$ python -q
>>> import numpy as np
>>> np.set_printoptions(suppress=True, linewidth=100)
>>> def tidy(a):
...     return np.round(a, 4) + 0
... 
>>> E = np.loadtxt("dump.csv", delimiter=",")
>>> tidy(E)
array([[-0.0712, -0.2284,  0.3362, -0.1832,  0.5326, -0.3056,  0.0705, -0.2995,  0.2061, -0.4158,
         0.3303],
       [-0.2492, -0.1029,  0.0678,  0.4311,  0.4066, -0.0658,  0.2171,  0.1155,  0.1947,  0.6749,
         0.1154],
       [-0.356 , -0.3273, -0.0822,  0.2085,  0.2427,  0.4305, -0.288 , -0.3542, -0.0956, -0.1472,
        -0.4822],
       [-0.4272, -0.0564, -0.5172, -0.2332, -0.0894, -0.2975,  0.0747,  0.1718,  0.5492, -0.1159,
        -0.2139],
       [ 0.3204, -0.6147,  0.1921,  0.1519, -0.3607,  0.1109, -0.2455,  0.0909,  0.4863,  0.0421,
         0.1016],
       [-0.178 , -0.1636,  0.4324,  0.0914, -0.0944, -0.5651, -0.1731,  0.3474, -0.29  , -0.038 ,
        -0.4264],
       [ 0.178 , -0.2568, -0.4615,  0.3211,  0.2994, -0.0128, -0.0595,  0.5004, -0.2764, -0.3392,
         0.2259],
       [ 0.    , -0.5781, -0.2495, -0.3244, -0.1569, -0.1671,  0.3358, -0.2696, -0.4265,  0.2723,
         0.0654],
       [ 0.2136, -0.0507,  0.0027, -0.6257,  0.4231,  0.1509, -0.3835,  0.2984,  0.0209,  0.3204,
        -0.1387],
       [ 0.6408,  0.0583, -0.1593,  0.168 ,  0.2245, -0.2543,  0.2383, -0.2369,  0.1611,  0.0017,
        -0.5276],
       [-0.0356, -0.1273,  0.2893, -0.1524,  0.0375,  0.4258,  0.67  ,  0.3804,  0.06  , -0.2035,
        -0.2329]])
>>> rng = np.random.default_rng(1451)
>>> labels = rng.permutation(11)
>>> labels
array([ 8,  2, 10,  4,  5,  3,  6,  1,  7,  9,  0])
>>> A2 = E[labels][:, labels]
>>> tidy(np.linalg.det(A2)), tidy(np.linalg.det(E[labels]))
(np.float64(1.0), np.float64(-1.0))
>>> tidy(np.trace(A2))
np.float64(-1.9548)
>>> np.allclose(A2, E)
False
>>> tidy(np.sort(np.abs(np.linalg.eigvals(A2))))
array([1., 1., 1., 1., 1., 1., 1., 1., 1., 1., 1.])
>>> tidy(A2)
array([[ 0.0209,  0.0027, -0.1387,  0.4231,  0.1509, -0.6257, -0.3835, -0.0507,  0.2984,  0.3204,
         0.2136],
       [-0.0956, -0.0822, -0.4822,  0.2427,  0.4305,  0.2085, -0.288 , -0.3273, -0.3542, -0.1472,
        -0.356 ],
       [ 0.06  ,  0.2893, -0.2329,  0.0375,  0.4258, -0.1524,  0.67  , -0.1273,  0.3804, -0.2035,
        -0.0356],
       [ 0.4863,  0.1921,  0.1016, -0.3607,  0.1109,  0.1519, -0.2455, -0.6147,  0.0909,  0.0421,
         0.3204],
       [-0.29  ,  0.4324, -0.4264, -0.0944, -0.5651,  0.0914, -0.1731, -0.1636,  0.3474, -0.038 ,
        -0.178 ],
       [ 0.5492, -0.5172, -0.2139, -0.0894, -0.2975, -0.2332,  0.0747, -0.0564,  0.1718, -0.1159,
        -0.4272],
       [-0.2764, -0.4615,  0.2259,  0.2994, -0.0128,  0.3211, -0.0595, -0.2568,  0.5004, -0.3392,
         0.178 ],
       [ 0.1947,  0.0678,  0.1154,  0.4066, -0.0658,  0.4311,  0.2171, -0.1029,  0.1155,  0.6749,
        -0.2492],
       [-0.4265, -0.2495,  0.0654, -0.1569, -0.1671, -0.3244,  0.3358, -0.5781, -0.2696,  0.2723,
         0.    ],
       [ 0.1611, -0.1593, -0.5276,  0.2245, -0.2543,  0.168 ,  0.2383,  0.0583, -0.2369,  0.0017,
         0.6408],
       [ 0.2061,  0.3362,  0.3303,  0.5326, -0.3056, -0.1832,  0.0705, -0.2284, -0.2995, -0.4158,
        -0.0712]])
